% ipython --no-banner

In [1]: import numpy as np

In [2]: from numpy import linalg as LA

In [3]: np.set_printoptions(suppress=True, linewidth=120)

In [4]: def tidy(a):
   ...:     return np.round(a, 2) + 0
   ...: 

In [5]: W0 = np.array([[6, -2], [-6, 2], [-6, 2]])

In [6]: def softmax(z):
   ...:     e = np.exp(z - z.max(axis=-1, keepdims=True))
   ...:     return e / e.sum(axis=-1, keepdims=True)
   ...: 

In [7]: print(tidy(softmax(10 * W0[1])))
[0. 1.]

In [8]: print(tidy(softmax(W0[1] + 5)))
[0. 1.]

In [9]: att = W0 @ W0.T / np.sqrt(2)

In [10]: print(tidy(softmax(att + np.triu(np.full(att.shape, -np.inf), 1))))
[[1.  0.  0. ]
 [0.  1.  0. ]
 [0.  0.5 0.5]]

In [11]: B = W0 / LA.norm(W0, axis=1, keepdims=True)

In [12]: gram = B @ B.T

In [13]: print(tidy(LA.norm(B, axis=1)))
[1. 1. 1.]

In [14]: print((gram - 2 * np.eye(3)).round(6).argmax(axis=1))
[0 2 1]

In [15]: print(np.argwhere(np.triu(np.abs(gram) > 0.95, 1)))
[[0 1]
 [0 2]
 [1 2]]

In [16]: print(tidy(np.degrees(np.arccos(np.clip(gram[0, 1], -1, 1)))))
180.0

In [17]: print(tidy(gram))
[[ 1. -1. -1.]
 [-1.  1.  1.]
 [-1.  1.  1.]]

In [18]: r = LA.matrix_rank(W0)

In [19]: print(r)
1

In [20]: N = LA.svd(W0)[2][r:].T

In [21]: print([int(LA.matrix_rank(np.delete(W0, i, axis=0))) for i in range(3)])
[1, 1, 1]

In [22]: print(tidy(N[:, 0] / N[np.abs(N[:, 0]).round(6).argmax(), 0]))
[0.33 1.  ]

In [23]: print(N.shape)
(2, 1)

In [24]: print(np.allclose(W0 @ N, 0))
True

In [25]: print([int(LA.matrix_rank(W0[:i])) for i in range(1, len(W0) + 1)])
[1, 1, 1]

In [26]: print([int(LA.matrix_rank(W0[:, :j + 1])) for j in range(2)])
[1, 1]

In [27]: print(tidy(N @ N.T))
[[0.1 0.3]
 [0.3 0.9]]

In [28]: W1 = np.array([[1, -1, -2, -1, 2, -1], [-2, 1, -2, 2, 3, -3]])

In [29]: beta = np.array([3, -3, -2, 0, -1, -2])

In [30]: hid = np.maximum(W0 @ W1 + beta, 0)

In [31]: print(tidy((hid > 0).mean(axis=0)))
[0.33 0.67 0.67 0.67 0.33 0.  ]

In [32]: print(hid)
[[13  0  0  0  5  0]
 [ 0  5  6 10  0  0]
 [ 0  5  6 10  0  0]]

In [33]: cent = np.array([[-4, 4], [2, -3], [-5, 2], [7, -6], [9, 4], [-2, 1]])

In [34]: print((hid @ cent).round(6).argmax(axis=1))
[1 0 0]

In [35]: mat = np.load("m.npy")

In [36]: print(mat)
[[ 0.14  1.68 -4.33  1.84]
 [ 1.41  0.84  4.41 -1.69]
 [-4.84 -0.92  0.5   0.72]
 [-0.54  4.36  1.84  1.53]
 [-0.24  1.66  3.47  3.18]
 [ 1.25 -0.08  4.79 -0.71]
 [ 1.36  0.26  3.54  3.25]
 [-1.97  1.05  2.8   3.5 ]
 [ 3.34  2.44  1.85  2.11]
 [-2.04 -2.    2.7   3.08]
 [ 0.04 -2.09 -4.04  2.07]
 [ 1.95  3.61  2.82 -0.53]
 [-0.69 -0.39 -4.92  0.38]
 [ 0.64  3.36 -2.56 -2.6 ]
 [ 0.13  0.8  -2.88  4.  ]]

In [37]: Ac = (mat - mat.mean(axis=0)) / mat.std(axis=0)

In [38]: print(tidy(Ac.std(axis=0)))
[1. 1. 1. 1.]

In [39]: beta = LA.lstsq(np.delete(Ac, 2, axis=1), Ac[:, 2])[0]

In [40]: print(tidy(beta))
[0.12 0.09 0.04]

In [41]: print(np.abs(beta).argmax())
0

In [42]: O, Rm = LA.qr(mat)

In [43]: print(tidy(abs(Rm[0, 0])), tidy(LA.norm(mat[:, 0])))
7.29 7.29

In [44]: print(tidy(np.abs(np.diag(Rm))))
[ 7.29  7.54 12.77  8.86]

In [45]: print(np.allclose(Rm.T @ Rm, mat.T @ mat))
True

In [46]: print(tidy(O.T @ O))
[[1. 0. 0. 0.]
 [0. 1. 0. 0.]
 [0. 0. 1. 0.]
 [0. 0. 0. 1.]]

In [47]: print(tidy(Rm))
[[-7.29 -3.16 -1.93  1.67]
 [ 0.    7.54  2.11  1.31]
 [ 0.    0.   12.77  1.  ]
 [ 0.    0.    0.    8.86]]

In [48]: print(O.shape, Rm.shape)
(15, 4) (4, 4)

In [49]: x0 = np.array([2, -1, 2, -2])

In [50]: rhs = mat @ x0

In [51]: print(tidy(LA.pinv(mat) @ mat))
[[1. 0. 0. 0.]
 [0. 1. 0. 0.]
 [0. 0. 1. 0.]
 [0. 0. 0. 1.]]

In [52]: print(tidy(LA.lstsq(mat, rhs)[0]))
[ 2. -1.  2. -2.]

In [53]: rng = np.random.default_rng(1287)

In [54]: rhs = rhs + 0.02 * rng.normal(size=15)

In [55]: print(tidy(rhs))
[-13.7   14.19  -9.18  -4.82  -1.56  13.58   3.06  -6.43   3.74  -2.84 -10.05   6.98 -11.61  -2.   -14.31]

In [56]: beta, *_ = LA.lstsq(mat, rhs)

In [57]: print(tidy(LA.norm(rhs - mat @ beta)))
0.07

In [58]: print([round(float(LA.norm(LA.solve(mat.T @ mat + lam * np.eye(4), mat.T @ rhs))), 2) for lam in (0, 1, 10, 100)])
[3.61, 3.56, 3.18, 1.72]

In [59]: Ac = mat - mat.mean(axis=0)

In [60]: evecs = LA.svd(Ac)[2][:3]

In [61]: B = Ac - Ac @ evecs.T @ evecs

In [62]: print(tidy(np.cov(Ac @ evecs.T, rowvar=False)))
[[12.04  0.    0.  ]
 [ 0.    6.04  0.  ]
 [ 0.    0.    3.18]]

In [63]: print(LA.norm(B, axis=1).round(6).argmax())
3

In [64]: labels = mat[:, 0] > np.median(mat[:, 0])

In [65]: u = mat[labels].mean(axis=0) - mat[~labels].mean(axis=0)

In [66]: print(((mat - mat.mean(axis=0)) @ u > 0).astype(int))
[0 1 0 1 1 1 1 0 1 0 0 1 0 1 0]

In [67]: print((((mat - mat.mean(axis=0)) @ u > 0) == labels).mean())
0.8

In [68]: K = np.load("block8.npy")

In [69]: print(K)
[[5. 1. 1.]
 [1. 5. 1.]
 [1. 1. 5.]]

In [70]: print(np.argsort(-LA.norm(W0, axis=0).round(6), kind="stable")[:3])
[0 1]

In [71]: print(LA.cond(W0) > 100)
True

In [72]: print([round(float(x), 2) for x in LA.svd(W0, compute_uv=False)[:3]])
[10.95, 0.0]
